In [1]: import numpy as np

In [2]: np.set_printoptions(suppress=True, linewidth=160)

In [3]: feats = np.load("sample11.npy")

In [4]: print(feats)
[[ 5 -3  3]
 [ 0  8  1]
 [ 0 -1 -2]]

In [5]: other = np.array([[1, 2], [3, 2]])

In [6]: W2 = np.kron(other, feats)

In [7]: np.linalg.matrix_rank(W2)
Out[7]: np.int64(6)

In [8]: W2.shape
Out[8]: (6, 6)

In [9]: rng = np.random.default_rng(606)

In [10]: labels = rng.permutation(3)

In [11]: labels
Out[11]: array([1, 0, 2])

In [12]: other = feats[labels][:, labels]

In [13]: round(np.linalg.det(other), 1), round(float(np.linalg.det(feats[labels])), 1)
Out[13]: (np.float64(-75.0), 75.0)

In [14]: print(np.diag(other))
[ 8  5 -2]

In [15]: other
Out[15]: 
array([[ 8,  0,  1],
       [-3,  5,  3],
       [-1,  0, -2]])

In [16]: print(np.round(np.sort(np.abs(np.linalg.eigvals(other))), 1))
[1.9 5.  7.9]

In [17]: np.trace(other)
Out[17]: np.int64(11)

In [18]: np.allclose(other, feats)
Out[18]: False

In [19]: m1 = np.array([[-1, 0, 1, 2], [3, 4, 5, 6], [7, 8, 9, 10], [11, 12, 13, 14]])

In [20]: m1
Out[20]: 
array([[-1,  0,  1,  2],
       [ 3,  4,  5,  6],
       [ 7,  8,  9, 10],
       [11, 12, 13, 14]])

In [21]: np.linalg.lstsq(m1[:-1].T, m1[-1])[2]
Out[21]: np.int32(2)

In [22]: np.allclose(m1[:-1].T @ np.linalg.lstsq(m1[:-1].T, m1[-1])[0], m1[-1])
Out[22]: True

In [23]: round(float(np.trace(np.linalg.pinv(m1) @ m1)), 1)
Out[23]: 2.0

In [24]: np.abs(np.diag(np.linalg.qr(m1)[1])) > 1e-9
Out[24]: array([ True,  True, False, False])

In [25]: labels = rng.permutation(4)

In [26]: labels
Out[26]: array([3, 0, 1, 2])

In [27]: other = m1[labels][:, labels]

In [28]: np.trace(other)
Out[28]: np.int64(26)

In [29]: print(np.round(np.sort(np.abs(np.linalg.eigvals(other))), 1) + 0)
[ 0.   0.   2.8 28.8]

In [30]: print(np.diag(other))
[14 -1  4  9]
